>>> import numpy as np
>>> np.set_printoptions(precision=1, suppress=True, linewidth=200)
>>> feats = np.array([[15, 15, 12, 12],
...     [-5, -10, -4, -8],
...     [-24, -24, -24, -24],
...     [8, 16, 8, 16]])
>>> round(float(np.linalg.norm(feats[1], 1)), 1), np.round(np.linalg.norm(feats[1], np.inf), 1)
(27.0, np.float64(10.0))
>>> np.linalg.norm(feats, axis=0)
array([29.8, 34. , 28.3, 32.2])
>>> r0 = np.array([5, 5, 7, 0])
>>> M2 = feats + np.outer(r0, np.eye(4)[0])
>>> np.linalg.matrix_rank(M2 - feats)
np.int64(1)
>>> np.round(np.linalg.det(M2) / np.linalg.det(feats), 1), round(float(1 + np.linalg.solve(feats, r0)[0]), 1)
(np.float64(11.7), 11.7)
>>> M2
array([[ 20.,  15.,  12.,  12.],
       [  0., -10.,  -4.,  -8.],
       [-17., -24., -24., -24.],
       [  8.,  16.,   8.,  16.]])
>>> rng = np.random.default_rng(228)
>>> z = rng.permutation(4)
>>> z
array([0, 3, 1, 2])
>>> M2 = feats[z][:, z]
>>> np.allclose(M2, feats)
False
>>> np.trace(M2)
np.int64(-3)
>>> M2 = np.linalg.invert(feats)
Traceback (most recent call last):
  File "<python-input-16>", line 1, in <module>
    M2 = np.linalg.invert(feats)
         ^^^^^^^^^^^^^^^^
AttributeError: module 'numpy.linalg' has no attribute 'invert'
>>> M2 = np.linalg.inv(feats)
>>> round(np.linalg.slogdet(feats)[0], 1)
np.float64(1.0)
>>> np.allclose(M2, feats.T)
False
>>> print(np.linalg.det(feats) * M2)
[[ 384.  576.  192.  288.]
 [-192. -576.  -96. -288.]
 [-384. -576. -240. -360.]
 [ 192.  576.  120.  360.]]
>>> np.round(np.linalg.det(feats) * np.linalg.det(M2), 1)
np.float64(1.0)
>>> np.linalg.inv(M2)
array([[ 15.,  15.,  12.,  12.],
       [ -5., -10.,  -4.,  -8.],
       [-24., -24., -24., -24.],
       [  8.,  16.,   8.,  16.]])
>>> X = np.load("block4.npy")
>>> X
array([[ 1. ,  0. ,  0. ,  0. ,  0. ,  0. ,  0. ,  0. ,  0. ,  0. ],
       [ 0. ,  1. ,  0. ,  0. ,  0. ,  0. ,  0. ,  0. ,  0. ,  0. ],
       [ 0. ,  0. ,  1. ,  0. ,  0. ,  0. ,  0. ,  0. ,  0. ,  0. ],
       [ 0. ,  0. ,  0. ,  1. ,  0. ,  0. ,  0. ,  0. ,  0. ,  0. ],
       [ 0. ,  0. ,  0. ,  0. ,  0.8,  0. ,  0. ,  0.6,  0. ,  0. ],
       [ 0. ,  0. ,  0. ,  0. ,  0. ,  1. ,  0. ,  0. ,  0. ,  0. ],
       [ 0. ,  0. ,  0. ,  0. ,  0. ,  0. ,  1. ,  0. ,  0. ,  0. ],
       [ 0. ,  0. ,  0. ,  0. , -0.6,  0. ,  0. ,  0.8,  0. ,  0. ],
       [ 0. ,  0. ,  0. ,  0. ,  0. ,  0. ,  0. ,  0. ,  1. ,  0. ],
       [ 0. ,  0. ,  0. ,  0. ,  0. ,  0. ,  0. ,  0. ,  0. ,  1. ]])
>>> # orthonormal columns
>>> M2 = np.linalg.invert(X)
Traceback (most recent call last):
  File "<python-input-26>", line 1, in <module>
    M2 = np.linalg.invert(X)
         ^^^^^^^^^^^^^^^^
AttributeError: module 'numpy.linalg' has no attribute 'invert'
>>> M2 = np.linalg.inv(X)
>>> (np.abs(M2) > 1e-9).astype(int)
array([[1, 0, 0, 0, 0, 0, 0, 0, 0, 0],
       [0, 1, 0, 0, 0, 0, 0, 0, 0, 0],
       [0, 0, 1, 0, 0, 0, 0, 0, 0, 0],
       [0, 0, 0, 1, 0, 0, 0, 0, 0, 0],
       [0, 0, 0, 0, 1, 0, 0, 1, 0, 0],
       [0, 0, 0, 0, 0, 1, 0, 0, 0, 0],
       [0, 0, 0, 0, 0, 0, 1, 0, 0, 0],
       [0, 0, 0, 0, 1, 0, 0, 1, 0, 0],
       [0, 0, 0, 0, 0, 0, 0, 0, 1, 0],
       [0, 0, 0, 0, 0, 0, 0, 0, 0, 1]])
>>> np.round(X @ M2, 1) + 0
array([[1., 0., 0., 0., 0., 0., 0., 0., 0., 0.],
       [0., 1., 0., 0., 0., 0., 0., 0., 0., 0.],
       [0., 0., 1., 0., 0., 0., 0., 0., 0., 0.],
       [0., 0., 0., 1., 0., 0., 0., 0., 0., 0.],
       [0., 0., 0., 0., 1., 0., 0., 0., 0., 0.],
       [0., 0., 0., 0., 0., 1., 0., 0., 0., 0.],
       [0., 0., 0., 0., 0., 0., 1., 0., 0., 0.],
       [0., 0., 0., 0., 0., 0., 0., 1., 0., 0.],
       [0., 0., 0., 0., 0., 0., 0., 0., 1., 0.],
       [0., 0., 0., 0., 0., 0., 0., 0., 0., 1.]])
>>> M2
array([[ 1. ,  0. ,  0. ,  0. ,  0. ,  0. ,  0. ,  0. ,  0. ,  0. ],
       [ 0. ,  1. ,  0. ,  0. ,  0. ,  0. ,  0. ,  0. ,  0. ,  0. ],
       [ 0. ,  0. ,  1. ,  0. ,  0. ,  0. ,  0. ,  0. ,  0. ,  0. ],
       [ 0. ,  0. ,  0. ,  1. ,  0. ,  0. ,  0. ,  0. ,  0. ,  0. ],
       [ 0. ,  0. ,  0. ,  0. ,  0.8,  0. ,  0. , -0.6,  0. ,  0. ],
       [ 0. ,  0. ,  0. ,  0. ,  0. ,  1. ,  0. ,  0. ,  0. ,  0. ],
       [ 0. ,  0. ,  0. ,  0. ,  0. ,  0. ,  1. ,  0. ,  0. ,  0. ],
       [ 0. ,  0. ,  0. ,  0. ,  0.6,  0. ,  0. ,  0.8,  0. ,  0. ],
       [ 0. ,  0. ,  0. ,  0. ,  0. ,  0. ,  0. ,  0. ,  1. ,  0. ],
       [ 0. ,  0. ,  0. ,  0. ,  0. ,  0. ,  0. ,  0. ,  0. ,  1. ]])
>>> np.linalg.det(X) * M2
array([[ 1. ,  0. ,  0. ,  0. ,  0. ,  0. ,  0. ,  0. ,  0. ,  0. ],
       [ 0. ,  1. ,  0. ,  0. ,  0. ,  0. ,  0. ,  0. ,  0. ,  0. ],
       [ 0. ,  0. ,  1. ,  0. ,  0. ,  0. ,  0. ,  0. ,  0. ,  0. ],
       [ 0. ,  0. ,  0. ,  1. ,  0. ,  0. ,  0. ,  0. ,  0. ,  0. ],
       [ 0. ,  0. ,  0. ,  0. ,  0.8,  0. ,  0. , -0.6,  0. ,  0. ],
       [ 0. ,  0. ,  0. ,  0. ,  0. ,  1. ,  0. ,  0. ,  0. ,  0. ],
       [ 0. ,  0. ,  0. ,  0. ,  0. ,  0. ,  1. ,  0. ,  0. ,  0. ],
       [ 0. ,  0. ,  0. ,  0. ,  0.6,  0. ,  0. ,  0.8,  0. ,  0. ],
       [ 0. ,  0. ,  0. ,  0. ,  0. ,  0. ,  0. ,  0. ,  1. ,  0. ],
       [ 0. ,  0. ,  0. ,  0. ,  0. ,  0. ,  0. ,  0. ,  0. ,  1. ]])
>>> print(np.allclose(M2, X.T))
True
>>> round(float(np.linalg.slogdet(X)[0]), 1)
1.0
>>> W0 = np.load("run8.npy")
>>> W0
array([[ 2,  4,  3,  5,  2],
       [ 5,  0,  5,  5,  3],
       [ 5,  3,  0,  4,  2],
       [ 0,  0,  4,  0,  0],
       [ 5,  4,  5,  5,  4],
       [ 3,  0,  1,  3,  0],
       [ 5,  5,  4,  3,  2],
       [12,  4, 13, 15,  8]])
>>> T = np.stack([W0, 2 * W0, W0[::-1]])
>>> np.linalg.norm(T, axis=(1, 2))
array([32.2, 64.3, 32.2])
>>> np.linalg.matrix_rank(T)
array([5, 5, 5])
>>> T.sum(axis=0)
array([[18, 16, 22, 30, 14],
       [20,  5, 19, 18, 11],
       [18,  9,  1, 15,  6],
       [ 5,  4, 17,  5,  4],
       [15, 12, 19, 15, 12],
       [14,  3,  3, 13,  2],
       [20, 15, 17, 14,  9],
       [38, 16, 42, 50, 26]])
>>> np.linalg.matrix_rank(T.reshape(3, -1))
np.int64(2)
>>> x = np.array([3, -1, 0, 3, 3])
>>> W0 * x
array([[ 6, -4,  0, 15,  6],
       [15,  0,  0, 15,  9],
       [15, -3,  0, 12,  6],
       [ 0,  0,  0,  0,  0],
       [15, -4,  0, 15, 12],
       [ 9,  0,  0,  9,  0],
       [15, -5,  0,  9,  6],
       [36, -4,  0, 45, 24]])
>>> x @ W0
Traceback (most recent call last):
  File "<python-input-43>", line 1, in <module>
    x @ W0
    ~~^~~~
ValueError: matmul: Input operand 1 has a mismatch in its core dimension 0, with gufunc signature (n?,k),(k,m?)->(n?,m?) (size 8 is different from 5)
>>> W0 @ x
array([ 23,  39,  30,   0,  38,  18,  25, 101])
>>> W0 @ np.eye(5)[0]
array([ 2.,  5.,  5.,  0.,  5.,  3.,  5., 12.])
>>> np.sign((W0 @ x).round(6))
array([1, 1, 1, 0, 1, 1, 1, 1])
>>> print((W0 * x).sum(axis=1))
[ 23  39  30   0  38  18  25 101]
>>> print(W0 @ (2 * x))
[ 46  78  60   0  76  36  50 202]
>>> P = W0 @ np.linalg.solve(W0.T @ W0, W0.T)
>>> np.round(np.linalg.eigvalsh(P), 1) + 0
array([0., 0., 0., 1., 1., 1., 1., 1.])
>>> x = np.array([1, 0, -1, 1, 2])
>>> h1 = np.maximum(W0 @ x, 0)
>>> np.tanh(W0 @ x)
array([ 1.,  1.,  1., -1.,  1.,  1.,  1.,  1.])
>>> h1
array([ 8, 11, 13,  0, 13,  5,  8, 30])
>>> theta = np.radians(15)
>>> R = np.eye(5)
>>> R[4, 4] = R[0, 0] = np.cos(theta)
>>> R[4, 0], R[0, 4] = -np.sin(theta), np.sin(theta)
>>> print(R)
[[ 1.   0.   0.   0.   0.3]
 [ 0.   1.   0.   0.   0. ]
 [ 0.   0.   1.   0.   0. ]
 [ 0.   0.   0.   1.   0. ]
 [-0.3  0.   0.   0.   1. ]]
>>> M2 = W0 @ R.T
>>> np.abs(M2 - W0).max(axis=0)
array([1.7, 0. , 0. , 0. , 3.4])
>>> np.linalg.svd(W0, compute_uv=False), np.linalg.svd(M2, compute_uv=False)
(array([31.1,  6. ,  4.6,  2.8,  1.8]), array([31.1,  6. ,  4.6,  2.8,  1.8]))
>>> np.allclose(np.linalg.norm(W0, axis=1), np.linalg.norm(M2, axis=1))
True
>>> np.round(np.linalg.det(R), 1), np.round(np.trace(R), 1)
(np.float64(1.0), np.float64(4.9))
>>> M2
array([[ 2.4,  4. ,  3. ,  5. ,  1.4],
       [ 5.6,  0. ,  5. ,  5. ,  1.6],
       [ 5.3,  3. ,  0. ,  4. ,  0.6],
       [ 0. ,  0. ,  4. ,  0. ,  0. ],
       [ 5.9,  4. ,  5. ,  5. ,  2.6],
       [ 2.9,  0. ,  1. ,  3. , -0.8],
       [ 5.3,  5. ,  4. ,  3. ,  0.6],
       [13.7,  4. , 13. , 15. ,  4.6]])
>>> m1 = np.loadtxt("out18.csv", delimiter=",")
>>> print(m1.round(1) + 0)
[[ 0.   0.  -0.1  0.   0.1  0.4 -0.2 -0.7 -0.5 -0.2]
 [ 0.1  0.   0.3  0.1 -0.7 -0.1 -0.4  0.2 -0.4 -0.1]
 [ 0.2  0.6 -0.3 -0.3 -0.1  0.5 -0.2  0.1  0.2  0.3]
 [-0.5  0.1  0.6 -0.2  0.   0.3  0.3  0.  -0.2  0.3]
 [-0.1 -0.2 -0.3 -0.2 -0.6  0.   0.5 -0.3  0.1  0. ]
 [-0.3  0.1  0.  -0.4  0.  -0.6 -0.4 -0.3  0.2  0.2]
 [-0.2  0.6 -0.1  0.6 -0.1 -0.3  0.2 -0.1 -0.1  0.1]
 [ 0.   0.2  0.4  0.1 -0.1  0.1  0.  -0.2  0.6 -0.6]
 [ 0.6  0.   0.4  0.2  0.  -0.1  0.1 -0.4  0.1  0.5]
 [-0.3 -0.4 -0.1  0.5 -0.1  0.3 -0.3 -0.1  0.4  0.3]]
>>> # keeps lengths
>>> x = np.array([2, 1, 2, -1, 0, -2, 1, -2, 1, 0])
>>> 10 - np.linalg.matrix_rank(m1 - np.eye(10), tol=1e-8)
np.int64(1)
>>> np.abs(np.linalg.eigvals(m1))
array([1., 1., 1., 1., 1., 1., 1., 1., 1., 1.])
>>> print(np.sort(np.abs(np.degrees(np.angle(np.linalg.eigvals(m1))))))
[  0.   40.2  40.2  85.   85.  125.4 125.4 154.9 154.9 180. ]
>>> print(np.round(m1.T @ (m1 @ x), 1) + 0)
[ 2.  1.  2. -1.  0. -2.  1. -2.  1.  0.]
>>> np.round(m1 @ m1, 1) + 0
array([[-0.3, -0.3, -0.4, -0.5,  0.1, -0.3, -0.1,  0.2, -0.5,  0.2],
       [ 0. ,  0.1,  0.2, -0.3,  0.5,  0.4, -0.5,  0.4, -0.1, -0.3],
       [ 0.1, -0.4,  0.2,  0.1, -0.3, -0.3, -0.7, -0.3,  0. , -0.1],
       [-0.1,  0.4, -0.3,  0. , -0.3, -0.1, -0.3,  0.4,  0.5,  0.3],
       [ 0. ,  0.2,  0. ,  0.6,  0.6, -0.5, -0.1,  0.1, -0.2,  0.2],
       [ 0.6, -0.5, -0.2,  0.2, -0.1,  0.2,  0. ,  0.5,  0. ,  0.2],
       [-0.3,  0. ,  0.6,  0.3, -0.4,  0.1,  0.1,  0.4, -0.4,  0.2],
       [ 0.6,  0.4,  0.3, -0.4, -0.1, -0.1,  0. , -0.1, -0.3,  0.3],
       [-0.1,  0.1, -0.3,  0.2,  0. ,  0.6, -0.3, -0.4, -0.3,  0.5],
       [-0.2, -0.3,  0.4, -0.2,  0.3,  0. ,  0.1, -0.1,  0.4,  0.6]])
>>> np.round((m1 - m1.T) / 2, 1) + 0
array([[ 0. ,  0. , -0.2,  0.3,  0.1,  0.3,  0. , -0.4, -0.5,  0.1],
       [ 0. ,  0. , -0.1,  0. , -0.3, -0.1, -0.5,  0. , -0.2,  0.2],
       [ 0.2,  0.1,  0. , -0.5,  0.1,  0.2,  0. , -0.1, -0.1,  0.2],
       [-0.3,  0. ,  0.5,  0. ,  0.1,  0.4, -0.2,  0. , -0.2, -0.1],
       [-0.1,  0.3, -0.1, -0.1,  0. ,  0. ,  0.3, -0.1,  0.1,  0. ],
       [-0.3,  0.1, -0.2, -0.4,  0. ,  0. , -0.1, -0.2,  0.1,  0. ],
       [ 0. ,  0.5,  0. ,  0.2, -0.3,  0.1,  0. ,  0. , -0.1,  0.2],
       [ 0.4,  0. ,  0.1,  0. ,  0.1,  0.2,  0. ,  0. ,  0.5, -0.3],
       [ 0.5,  0.2,  0.1,  0.2, -0.1, -0.1,  0.1, -0.5,  0. ,  0. ],
       [-0.1, -0.2, -0.2,  0.1,  0. ,  0. , -0.2,  0.3,  0. ,  0. ]])
>>> assert m1 == m1.T
Traceback (most recent call last):
  File "<python-input-76>", line 1, in <module>
    assert m1 == m1.T
           ^^^^^^^^^^
ValueError: The truth value of an array with more than one element is ambiguous. Use a.any() or a.all()
>>> np.round((m1 + m1.T) / 2, 1) + 0
array([[ 0. ,  0.1,  0. , -0.2,  0. ,  0. , -0.2, -0.4,  0.1, -0.3],
       [ 0.1,  0. ,  0.4,  0.1, -0.5,  0. ,  0.1,  0.2, -0.2, -0.3],
       [ 0. ,  0.4, -0.3,  0.2, -0.2,  0.3, -0.2,  0.3,  0.3,  0.1],
       [-0.2,  0.1,  0.2, -0.2, -0.1,  0. ,  0.5,  0. ,  0. ,  0.4],
       [ 0. , -0.5, -0.2, -0.1, -0.6,  0. ,  0.2, -0.2,  0.1,  0. ],
       [ 0. ,  0. ,  0.3,  0. ,  0. , -0.6, -0.3, -0.1,  0.1,  0.3],
       [-0.2,  0.1, -0.2,  0.5,  0.2, -0.3,  0.2, -0.1,  0. , -0.1],
       [-0.4,  0.2,  0.3,  0. , -0.2, -0.1, -0.1, -0.2,  0.1, -0.3],
       [ 0.1, -0.2,  0.3,  0. ,  0.1,  0.1,  0. ,  0.1,  0.1,  0.4],
       [-0.3, -0.3,  0.1,  0.4,  0. ,  0.3, -0.1, -0.3,  0.4,  0.3]])
